$ python3 -q
>>> import numpy as np
>>> import numpy.linalg as la
>>> np.set_printoptions(precision=2, suppress=True, linewidth=140)
>>> rnd = lambda a: np.round(a, 2) + 0
>>> mat = np.array([[0, 0, 0, 0, 6],
...     [-7, 0, 0, 0, 0],
...     [0, 0, 0, 8, 0],
...     [0, 0, -6, 0, 0],
...     [0, -7, 0, 0, 0]])
>>> # splits into 2 blocks
>>> A2 = mat / np.sqrt((mat ** 2).mean(axis=1, keepdims=True))
>>> print(la.matrix_rank(A2) == la.matrix_rank(mat))
True
>>> print(rnd(A2[4]))
[ 0.   -2.24  0.    0.    0.  ]
>>> print(la.matrix_rank(mat - mat.mean(axis=1, keepdims=True)))
4
>>> print(rnd(la.norm(A2, axis=1)))
[2.24 2.24 2.24 2.24 2.24]
>>> A2 = np.array([[1, 1, 1], [1, 1, 2], [0, 1, 1], [2, 2, 1], [1, 2, 0]])
>>> A2 @ mat
Traceback (most recent call last):
  File "<python-input-12>", line 1, in <module>
    A2 @ mat
    ~~~^~~~~
ValueError: matmul: Input operand 1 has a mismatch in its core dimension 0, with gufunc signature (n?,k),(k,m?)->(n?,m?) (size 5 is different from 3)
>>> print(A2.T @ mat.T)
[[  6  -7  16   0  -7]
 [ 12  -7  16  -6  -7]
 [  0  -7   8  -6 -14]]
>>> print(np.vstack([mat, A2.T]).shape)
(8, 5)
>>> print(np.einsum("ik,kj->ij", mat, A2))
[[  6  12   0]
 [ -7  -7  -7]
 [ 16  16   8]
 [  0  -6  -6]
 [ -7  -7 -14]]
>>> print(np.einsum("ik,kj->ji", mat, A2))
[[  6  -7  16   0  -7]
 [ 12  -7  16  -6  -7]
 [  0  -7   8  -6 -14]]
>>> print(la.matrix_rank(mat @ A2))
3
